>>> import numpy as np
>>> np.set_printoptions(suppress=True, linewidth=120)
>>> mat = np.load("a.npy")
>>> mat
array([[-2.,  1.,  0.,  0.],
       [ 0.,  1.,  0.,  0.],
       [ 0.,  0., -2., -1.],
       [ 0.,  0.,  2., -4.]])
>>> rng = np.random.default_rng(7690)
>>> Y = mat + rng.integers(-2, 3, (4, 3)) @ rng.integers(-2, 3, (3, 4))
>>> Y
array([[-4., -1.,  3., -1.],
       [ 6.,  1.,  2., -2.],
       [ 3.,  6., -8.,  3.],
       [ 5.,  2.,  2., -4.]])
>>> Y - mat
array([[-2., -2.,  3., -1.],
       [ 6.,  0.,  2., -2.],
       [ 3.,  6., -6.,  4.],
       [ 5.,  2.,  0.,  0.]])
>>> np.round(np.linalg.svd(Y - mat, compute_uv=False), 2) + 0
array([11.16,  7.9 ,  1.05,  0.  ])
>>> x = np.array([-1, -1, 3, 3])
>>> rhs = mat @ x
>>> rhs
array([ 1., -1., -9., -6.])
>>> np.round(np.linalg.solve(mat.T, mat[1]), 2)
array([-0.,  1., -0., -0.])
>>> np.round(np.linalg.solve(mat, -1 * rhs), 2)
array([ 1.,  1., -3., -3.])
>>> np.round(np.linalg.solve(mat, rhs), 2)
array([-1., -1.,  3.,  3.])
>>> Y = mat / np.linalg.norm(mat, axis=1, keepdims=True)
>>> cov = Y @ Y.T
>>> np.round(np.linalg.norm(Y, axis=1), 2)
array([1., 1., 1., 1.])
>>> cov[2].round(2) + 0
array([0., 0., 1., 0.])
>>> Y = np.array([[-8, -7], [-3, -1]])
>>> X = np.tile(Y, (2, 2))
>>> X
array([[-8, -7, -8, -7],
       [-3, -1, -3, -1],
       [-8, -7, -8, -7],
       [-3, -1, -3, -1]])
>>> left, sig, Vt = np.linalg.svd(X)
>>> sig.round(2) + 0
array([22.06,  2.36,  0.  ,  0.  ])
>>> Y = left[:, :2] @ np.diag(sig[:2]) @ Vt[:2]
>>> np.linalg.matrix_rank(X, rtol=0.05)
np.int64(2)
>>> round(np.abs(X - Y).max(), 2)
np.float64(0.0)
>>> np.linalg.matrix_rank(Y)
np.int64(2)
>>> round(float(np.linalg.norm(X - Y) / np.linalg.norm(X)), 2)
0.0
>>> Y.round(2)
array([[-8., -7., -8., -7.],
       [-3., -1., -3., -1.],
       [-8., -7., -8., -7.],
       [-3., -1., -3., -1.]])
>>> def softmax(z):
...     e = np.exp(z - z.max(axis=-1, keepdims=True))
...     return e / e.sum(axis=-1, keepdims=True)
... 
>>> np.round(softmax(X[1]), 2)
array([0.06, 0.44, 0.06, 0.44])
>>> np.round(softmax(10 * X[1]), 2) + 0
array([0. , 0.5, 0. , 0.5])
>>> scores = X @ X.T / np.sqrt(4)
>>> np.round(softmax(scores), 2) + 0
array([[0.5, 0. , 0.5, 0. ],
       [0.5, 0. , 0.5, 0. ],
       [0.5, 0. , 0.5, 0. ],
       [0.5, 0. , 0.5, 0. ]])
>>> r0 = np.array([-1, -2, 2])
>>> np.convolve(X[3], r0)
array([ 3,  7, -1,  5, -4, -2])
>>> np.array([np.convolve(row, r0, "same") for row in X])
array([[23,  6,  9, -2],
       [ 7, -1,  5, -4],
       [23,  6,  9, -2],
       [ 7, -1,  5, -4]])
>>> O, _ = np.linalg.qr(np.array([[1.5, -0.6, -1.1, -1.4, -0.3],
...     [0.7, -0.5, -0.7, 0.1, -0.7],
...     [-1.4, 1.3, 0.5, -0.8, -0.3],
...     [0.2, -2.5, 0.3, -0.2, 0.0],
...     [-1.3, 0.8, -1.7, 0.0, -0.4]]))
>>> J = -2 * O
>>> J.round(2) + 0
array([[ 1.18, -0.39, -0.82,  1.29,  0.33],
       [ 0.55,  0.  , -0.58, -0.42, -1.78],
       [-1.1 , -0.24,  0.38,  1.39, -0.8 ],
       [ 0.16,  1.94, -0.02,  0.44, -0.05],
       [-1.03,  0.11, -1.68, -0.17,  0.27]])
>>> z = rng.permutation(5)
>>> z
array([1, 0, 4, 3, 2])
>>> Y = J[z][:, z]
>>> Y.round(2) + 0
array([[ 0.  ,  0.55, -1.78, -0.42, -0.58],
       [-0.39,  1.18,  0.33,  1.29, -0.82],
       [ 0.11, -1.03,  0.27, -0.17, -1.68],
       [ 1.94,  0.16, -0.05,  0.44, -0.02],
       [-0.24, -1.1 , -0.8 ,  1.39,  0.38]])
>>> round(np.trace(Y), 2)
np.float64(2.29)
>>> np.round(np.sort(np.abs(np.linalg.eigvals(Y))), 2)
array([2., 2., 2., 2., 2.])
>>> x = np.array([-1, 0, -2, 2, -1])
>>> rhs = Y @ x
>>> rhs.round(2)
array([ 3.31,  3.12,  0.68, -0.93,  4.24])
>>> np.round(np.linalg.solve(Y, rhs + Y[:, 2]), 2) + 0
array([-1.,  0., -1.,  2., -1.])
>>> Y = np.linalg.inv(J)
>>> np.round(np.linalg.cond(J), 2)
np.float64(1.0)
>>> round(float(np.linalg.det(J) * np.linalg.det(Y)), 2)
1.0
>>> np.round(np.linalg.slogdet(J)[0], 2)
np.float64(-1.0)
>>> np.allclose(Y, J.T)
False
>>> r0 = np.array([2, 3, 0, 3, 3])
>>> Y = J + np.outer(r0, np.eye(5)[4])
>>> round(float(np.linalg.det(Y) / np.linalg.det(J)), 2), round(float(1 + np.linalg.solve(J, r0)[4]), 2)
(-0.0, -0.0)
>>> np.linalg.matrix_rank(np.linalg.inv(Y) - np.linalg.inv(J), tol=1e-8)
np.int64(1)
>>> E = np.load("w.npy")
>>> E
array([[ 6,  0,  8,  7, -5],
       [ 0, -6, -3,  8,  4],
       [ 0, -6, -1, -5,  5],
       [-7,  0,  6,  5, -2],
       [-3,  2,  5,  0,  4]])
>>> O, evecs = np.linalg.qr(E[:, :1])[0], np.linalg.qr(E[:, 1:])[0]
>>> sig = np.linalg.svd(O.T @ evecs, compute_uv=False)
>>> sig.round(2)
array([0.5])
>>> (sig > 0.9).sum()
np.int64(0)
>>> Y = E / np.linalg.norm(E, axis=1, keepdims=True)
>>> cov = Y @ Y.T
>>> cov.round(2)
array([[ 1.  ,  0.08, -0.55,  0.36,  0.02],
       [ 0.08,  1.  ,  0.18,  0.12, -0.13],
       [-0.55,  0.18,  1.  , -0.41,  0.04],
       [ 0.36,  0.12, -0.41,  1.  ,  0.55],
       [ 0.02, -0.13,  0.04,  0.55,  1.  ]])
>>> np.round(np.linalg.norm(Y, axis=1), 2)
array([1., 1., 1., 1., 1.])
>>> (cov - 2 * np.eye(5)).round(6).argmax(axis=1)
array([3, 2, 1, 4, 3])
